$ python3 -q
>>> import numpy as np
>>> np.set_printoptions(precision=4, suppress=True, linewidth=120, floatmode="fixed")
>>> rnd = lambda a: np.round(a, 4) + 0
>>> feats = np.array([[2.0, 1.0, 4.0, 4.0],
...     [2.0, 1.0, 1.0, 4.0],
...     [0.0, 0.0, 0.0, 0.0],
...     [0.0, 0.0, 0.0, 0.0]])
>>> feats
array([[2.0000, 1.0000, 4.0000, 4.0000],
       [2.0000, 1.0000, 1.0000, 4.0000],
       [0.0000, 0.0000, 0.0000, 0.0000],
       [0.0000, 0.0000, 0.0000, 0.0000]])
>>> np.linalg.determinant(feats)
Traceback (most recent call last):
  File "<python-input-5>", line 1, in <module>
    np.linalg.determinant(feats)
    ^^^^^^^^^^^^^^^^^^^^^
AttributeError: module 'numpy.linalg' has no attribute 'determinant'
>>> np.allclose(feats, feats.T)
False
>>> rnd(np.sort(np.abs(np.linalg.eigvals(feats))))
array([0.0000, 0.0000, 0.0000, 3.0000])
>>> rnd(np.linalg.matrix_power(feats, 4))
array([[ 54.0000,  27.0000,  81.0000, 108.0000],
       [ 54.0000,  27.0000,  81.0000, 108.0000],
       [  0.0000,   0.0000,   0.0000,   0.0000],
       [  0.0000,   0.0000,   0.0000,   0.0000]])
>>> rnd(np.linalg.eigvals(feats))
array([3.0000, 0.0000, 0.0000, 0.0000])
>>> rnd(np.linalg.det(feats.T))
np.float64(0.0)
>>> rnd(np.linalg.det(2 * feats)), rnd(np.linalg.det(feats))
(np.float64(0.0), np.float64(0.0))
>>> np.kron(np.eye(2, dtype=int), feats)
array([[2.0000, 1.0000, 4.0000, 4.0000, 0.0000, 0.0000, 0.0000, 0.0000],
       [2.0000, 1.0000, 1.0000, 4.0000, 0.0000, 0.0000, 0.0000, 0.0000],
       [0.0000, 0.0000, 0.0000, 0.0000, 0.0000, 0.0000, 0.0000, 0.0000],
       [0.0000, 0.0000, 0.0000, 0.0000, 0.0000, 0.0000, 0.0000, 0.0000],
       [0.0000, 0.0000, 0.0000, 0.0000, 2.0000, 1.0000, 4.0000, 4.0000],
       [0.0000, 0.0000, 0.0000, 0.0000, 2.0000, 1.0000, 1.0000, 4.0000],
       [0.0000, 0.0000, 0.0000, 0.0000, 0.0000, 0.0000, 0.0000, 0.0000],
       [0.0000, 0.0000, 0.0000, 0.0000, 0.0000, 0.0000, 0.0000, 0.0000]])
